$ python3 -q
>>> import numpy as np
>>> np.set_printoptions(precision=3, suppress=True, linewidth=160, legacy="1.25")
>>> data = np.loadtxt("run7.csv", delimiter=",")
>>> data.round(3) + 0
array([[ -9.07 ,  -3.852,   3.567,   3.709, -14.431,  -3.435,  -1.651],
       [ -8.451,  -3.747,   3.274,   3.51 , -13.391,  -3.067,  -1.43 ],
       [ -6.115,  -3.294,   2.131,   2.713,  -9.517,  -1.755,  -0.69 ],
       [ -4.166,  -2.806,   1.131,   1.969,  -6.363,  -0.794,  -0.228],
       [ -4.02 ,  -2.763,   1.055,   1.909,  -6.13 ,  -0.729,  -0.201],
       [ -3.73 ,  -2.675,   0.903,   1.789,  -5.671,  -0.604,  -0.152],
       [ -3.178,  -2.491,   0.612,   1.551,  -4.804,  -0.381,  -0.075],
       [ -2.308,  -2.146,   0.156,   1.151,  -3.465,  -0.084,  -0.006],
       [ -2.07 ,  -2.034,   0.035,   1.035,  -3.104,  -0.018,   0.   ],
       [ -1.495,  -1.72 ,  -0.241,   0.739,  -2.252,   0.104,  -0.017],
       [ -0.899,  -1.277,  -0.462,   0.408,  -1.39 ,   0.147,  -0.083],
       [ -0.518,  -0.87 ,  -0.492,   0.189,  -0.846,   0.107,  -0.139],
       [ -0.402,  -0.714,  -0.459,   0.127,  -0.677,   0.082,  -0.148],
       [ -0.342,  -0.624,  -0.429,   0.097,  -0.588,   0.067,  -0.148],
       [  0.285,   0.532,   0.674,   0.071,   0.641,   0.09 ,   0.427],
       [  1.037,   1.395,   2.369,   0.487,   2.562,   0.827,   2.011],
       [  1.351,   1.626,   2.949,   0.661,   3.364,   1.199,   2.674],
       [  1.637,   1.805,   3.433,   0.814,   4.088,   1.549,   3.266],
       [  1.752,   1.87 ,   3.618,   0.874,   4.379,   1.691,   3.5  ],
       [  2.792,   2.348,   5.105,   1.378,   6.963,   2.997,   5.549],
       [  3.123,   2.471,   5.526,   1.527,   7.773,   3.414,   6.177],
       [  3.783,   2.691,   6.313,   1.811,   9.376,   4.248,   7.405],
       [  3.879,   2.721,   6.424,   1.851,   9.61 ,   4.37 ,   7.582],
       [  6.621,   3.402,   9.187,   2.893,  16.134,   7.813,  12.406],
       [  7.987,   3.665,  10.382,   3.358,  19.333,   9.513,  14.704],
       [  9.132,   3.862,  11.32 ,   3.729,  21.992,  10.93 ,  16.59 ]])
>>> # rank 3
>>> d = np.linalg.norm(data[:, None] - data[None], axis=-1)
>>> np.unravel_index(d.round(6).argmax(), d.shape)
(0, 25)
>>> d[21].round(6).argsort(kind="stable")[:4]
array([21, 22, 20, 19])
>>> d.shape
(26, 26)
>>> d.mean(axis=1).argmax()
25
>>> np.flatnonzero(d[21] < d.mean() / 2)
array([19, 20, 21, 22])
>>> np.linalg.matrix_rank(data, rtol=0.1)
2
>>> u = np.array([3, 1])
>>> np.polyval(u, data[4])
array([-11.059,  -7.29 ,   4.165,   6.728, -17.391,  -1.187,   0.396])
>>> np.convolve(data[4], u)
array([-12.059, -12.31 ,   0.401,   6.783, -16.482,  -8.317,  -1.333,  -0.201])
>>> np.linalg.lstsq(data[:-1].T, data[-1])[2]
3
>>> np.unique(data.round(6), axis=0).shape
(26, 7)
>>> np.allclose(data[:-1].T @ np.linalg.lstsq(data[:-1].T, data[-1])[0], data[-1])
True
>>> gram = np.cov(data, rowvar=False)
>>> data.std(axis=0)
array([4.42 , 2.49 , 3.372, 1.139, 8.9  , 3.43 , 4.947])
>>> np.median(data, axis=0)
array([-0.372, -0.669,  2.25 ,  1.453, -0.632,  0.105, -0.003])
>>> F = np.array([[2, 2, -2, 2, 2],
...     [0, -1, 0, 0, 1],
...     [0, 0, 2, -2, 1],
...     [0, 0, 0, 0, -2],
...     [0, 0, 0, 0, 0]])
>>> # triangular: eigenvalues sit on the diagonal
>>> np.linalg.cond(F) > 100
True
>>> [round(float(x), 3) for x in np.linalg.svd(F, compute_uv=False)[:3]]
[4.805, 3.025, 1.59]
>>> rk = np.linalg.matrix_rank(F)
>>> rk
4
>>> null = np.linalg.svd(F)[2][rk:].T
>>> [int(np.linalg.matrix_rank(np.delete(F, i, axis=0))) for i in range(5)]
[3, 3, 3, 3, 4]
>>> np.round(null @ null.T, 3) + 0
array([[0. , 0. , 0. , 0. , 0. ],
       [0. , 0. , 0. , 0. , 0. ],
       [0. , 0. , 0.5, 0.5, 0. ],
       [0. , 0. , 0.5, 0.5, 0. ],
       [0. , 0. , 0. , 0. , 0. ]])
>>> null.shape
(5, 1)
>>> proj = np.triu(np.array([[1, 1, -3, 0, -4],
...     [1, 2, 3, 3, -3],
...     [4, -5, 1, -4, -4],
...     [3, -3, -4, 1, 4],
...     [2, 2, 1, -5, 2]]), 1) + np.eye(5)
>>> B = proj @ F @ np.linalg.inv(proj)
>>> B
array([[   2.,   -1.,    1.,   15.,  -51.],
       [   0.,   -1.,    9.,   33., -101.],
       [   0.,    0.,    2.,    6.,   -7.],
       [   0.,    0.,    0.,    0.,   -2.],
       [   0.,    0.,    0.,    0.,    0.]])
>>> proj @ F - F @ proj
array([[ 0., -3., -6., -8., -4.],
       [ 0.,  0.,  9., -3., -6.],
       [ 0.,  0.,  0.,  8., 24.],
       [ 0.,  0.,  0.,  0.,  0.],
       [ 0.,  0.,  0.,  0.,  0.]])
>>> np.trace(B), np.trace(F)
(3.0, 3)
>>> np.poly(B)
array([ 1., -3.,  0.,  4.,  0.,  0.])
